% python3 -q
>>> import numpy as np
>>> np.set_printoptions(precision=3, suppress=True, linewidth=200)
>>> X = np.loadtxt("w.csv", delimiter=",")
>>> print(X)
[[-0.965  0.808  0.544  0.691  0.912]
 [ 0.501  0.207  0.178 -0.578 -0.06 ]
 [ 0.999  0.691  1.    -0.998  0.996]
 [ 0.867 -0.922 -0.749  0.168 -0.922]
 [-0.988  0.898 -0.623  0.572  0.414]
 [-0.67  -0.67  -0.953  0.793 -0.909]
 [ 0.8    0.834  0.686 -0.963  0.363]
 [ 0.3   -0.422 -0.515  0.03  -0.617]
 [-1.     1.     0.99  -0.405  1.   ]
 [ 0.97   0.997  0.998 -1.     0.991]
 [ 0.874 -0.319  0.91  -0.47   0.726]
 [-0.991 -0.876 -0.993  0.996 -0.927]
 [-0.462  0.995  0.993 -0.949  0.996]
 [ 0.03   0.47   0.744 -0.291  0.744]
 [ 0.388 -0.976 -0.975  0.862 -0.984]
 [ 0.997  0.291  0.992 -0.986  0.867]
 [-0.38  -0.954 -0.939  0.948 -0.922]
 [ 0.901  0.     0.653 -0.814  0.119]
 [ 0.994 -0.956 -0.04  -0.641 -0.885]
 [-0.947  0.592 -0.675  0.629  0.   ]
 [ 1.    -0.885  0.956 -0.968 -0.08 ]
 [-0.01   0.749  0.963 -0.438  0.965]
 [ 1.    -0.978  0.226 -0.963 -0.961]
 [-0.814 -0.8   -0.927  0.938 -0.821]
 [-1.     0.999 -0.178  0.834  0.982]
 [ 0.985 -1.    -0.99   0.901 -0.999]
 [ 0.827  0.235  0.716 -0.793  0.363]
 [ 0.993  0.985  1.    -0.999  0.998]
 [ 0.998 -1.    -0.994  0.969 -1.   ]]
>>> f = np.array([2, 0, 2])
>>> print(np.convolve(X[14], f))
[ 0.776 -1.952 -1.174 -0.228 -3.918  1.724 -1.968]
>>> np.cross(X[14, :3], X[8, :3])
array([ 0.009,  0.591, -0.588])
>>> np.polyval(f, X[14])
array([2.301, 3.905, 3.901, 3.486, 3.937])
>>> Xs = X - X.mean(axis=0)
>>> evecs = np.linalg.svd(Xs)[2][:4]
>>> out = Xs - Xs @ evecs.T @ evecs
>>> np.diag(evecs.T @ evecs)
array([0.995, 0.867, 0.659, 0.856, 0.623])
>>> round(float(np.linalg.norm(out) / np.linalg.norm(Xs)), 3)
0.05
>>> np.linalg.norm(out, axis=1).round(6).argmax()
np.int64(0)
>>> C = X[[21, 27]].astype(float)
>>> for _ in range(6):
...     lab = np.linalg.norm(X[:, None] - C, axis=-1).argmin(axis=1)
...     C = np.array([X[lab == j].mean(axis=0) for j in range(2)])
... 
>>> lab
array([1, 1, 1, 0, 0, 0, 1, 0, 1, 1, 1, 0, 1, 1, 0, 1, 0, 1, 0, 0, 1, 1, 1, 0, 0, 0, 1, 1, 0])
>>> np.bincount(lab)
array([13, 16])
>>> C2 = np.cov(X, rowvar=False)
>>> np.argsort(-X.std(axis=0).round(6), kind="stable")
array([4, 0, 2, 1, 3])
>>> print(np.corrcoef(X.T))
[[ 1.    -0.259  0.323 -0.59  -0.085]
 [-0.259  1.     0.63  -0.385  0.913]
 [ 0.323  0.63   1.    -0.868  0.821]
 [-0.59  -0.385 -0.868  1.    -0.523]
 [-0.085  0.913  0.821 -0.523  1.   ]]
>>> print(C2.shape)
(5, 5)
